$ ipython --no-banner

In [1]: import numpy as np

In [2]: np.set_printoptions(precision=1, suppress=True, linewidth=120)

In [3]: B = np.array([[0, 0, 1, 0, 3, 2, 1, 1, 3, 3, 3, 2],
   ...:     [1, 2, 2, 3, 2, 2, 2, 2, 1, 3, 3, 3],
   ...:     [1, 2, 1, 1, 1, 2, 1, 3, 3, 1, 0, 3],
   ...:     [1, 0, 1, 0, 3, 0, 3, 3, 0, 3, 0, 3],
   ...:     [2, 2, 0, 3, 3, 0, 3, 3, 2, 1, 3, 1],
   ...:     [1, 1, 1, 2, 1, 3, 1, 2, 3, 3, 2, 2],
   ...:     [1, 0, 1, 3, 0, 3, 0, 2, 3, 2, 0, 0],
   ...:     [3, 3, 0, 2, 1, 1, 0, 1, 2, 3, 3, 1],
   ...:     [1, 2, 1, 2, 1, 0, 1, 3, 0, 1, 2, 2],
   ...:     [0, 3, 1, 0, 3, 1, 3, 2, 2, 3, 2, 0],
   ...:     [3, 0, 2, 1, 3, 3, 0, 1, 2, 1, 2, 1],
   ...:     [1, 2, 2, 2, 2, 2, 0, 1, 1, 3, 3, 0]])

In [4]: X = np.triu(B, 1)

In [5]: X
Out[5]: 
array([[0, 0, 1, 0, 3, 2, 1, 1, 3, 3, 3, 2],
       [0, 0, 2, 3, 2, 2, 2, 2, 1, 3, 3, 3],
       [0, 0, 0, 1, 1, 2, 1, 3, 3, 1, 0, 3],
       [0, 0, 0, 0, 3, 0, 3, 3, 0, 3, 0, 3],
       [0, 0, 0, 0, 0, 0, 3, 3, 2, 1, 3, 1],
       [0, 0, 0, 0, 0, 0, 1, 2, 3, 3, 2, 2],
       [0, 0, 0, 0, 0, 0, 0, 2, 3, 2, 0, 0],
       [0, 0, 0, 0, 0, 0, 0, 0, 2, 3, 3, 1],
       [0, 0, 0, 0, 0, 0, 0, 0, 0, 1, 2, 2],
       [0, 0, 0, 0, 0, 0, 0, 0, 0, 0, 2, 0],
       [0, 0, 0, 0, 0, 0, 0, 0, 0, 0, 0, 1],
       [0, 0, 0, 0, 0, 0, 0, 0, 0, 0, 0, 0]])

In [6]: round(np.linalg.norm(X, 2) / np.linalg.norm(X), 1)
Out[6]: np.float64(0.8)

In [7]: np.argsort(-np.linalg.norm(X, axis=0).round(6), kind="stable")[:3]
Out[7]: array([ 9, 10,  8])

In [8]: [round(float(x), 1) for x in np.linalg.svd(X, compute_uv=False)[:3]]
Out[8]: [14.6, 5.3, 4.8]

In [9]: np.linalg.matrix_rank(X - X[0, 0] * np.eye(12))
Out[9]: np.int64(10)

In [10]: np.prod(np.diag(X)), round(np.linalg.det(X), 1)
Out[10]: (np.int64(0), np.float64(0.0))

In [11]: X @ X
Out[11]: 
array([[ 0,  0,  0,  1,  1,  2, 12, 18, 20, 18, 28, 20],
       [ 0,  0,  0,  2, 11,  4, 19, 29, 26, 30, 24, 28],
       [ 0,  0,  0,  0,  3,  0,  8, 12, 17, 24, 24, 17],
       [ 0,  0,  0,  0,  0,  0,  9, 15, 21, 18, 24,  6],
       [ 0,  0,  0,  0,  0,  0,  0,  6, 15, 17, 15, 10],
       [ 0,  0,  0,  0,  0,  0,  0,  2,  7, 11, 18, 10],
       [ 0,  0,  0,  0,  0,  0,  0,  0,  4,  9, 16,  8],
       [ 0,  0,  0,  0,  0,  0,  0,  0,  0,  2, 10,  7],
       [ 0,  0,  0,  0,  0,  0,  0,  0,  0,  0,  2,  2],
       [ 0,  0,  0,  0,  0,  0,  0,  0,  0,  0,  0,  2],
       [ 0,  0,  0,  0,  0,  0,  0,  0,  0,  0,  0,  0],
       [ 0,  0,  0,  0,  0,  0,  0,  0,  0,  0,  0,  0]])

In [12]: Uu, sigma, vt = np.linalg.svd(X)

In [13]: evecs = vt[:(sigma > 1e-8).sum()]

In [14]: rng = np.random.default_rng(22)

In [15]: x = X[9] + 5 * X[0] + rng.integers(2) * np.eye(12)[7]

In [16]: x
Out[16]: array([ 0.,  0.,  5.,  0., 15., 10.,  5.,  6., 15., 15., 17., 10.])

In [17]: np.linalg.matrix_rank(np.vstack([X, x]))
Out[17]: np.int64(10)

In [18]: A = np.array([[12.0, 9.0, 9.0, 3.0, 15.0],
    ...:     [9.0, 12.0, 9.0, 3.0, 15.0],
    ...:     [9.0, 9.0, 12.0, 3.0, 15.0],
    ...:     [3.0, 3.0, 3.0, 4.0, 5.0],
    ...:     [15.0, 15.0, 15.0, 5.0, 28.0]])

In [19]: # symmetric, so the eigenvalues are real

In [20]: ev, evecs = np.linalg.eig(A)

In [21]: ev
Out[21]: array([ 3., 56.,  3.,  3.,  3.])

In [22]: np.round(np.sort(np.linalg.eigvals(np.linalg.inv(A))), 1) + 0
Out[22]: array([0. , 0.3, 0.3, 0.3, 0.3])

In [23]: np.sort(np.linalg.eigvals(A.T))
Out[23]: array([ 3.,  3.,  3.,  3., 56.])
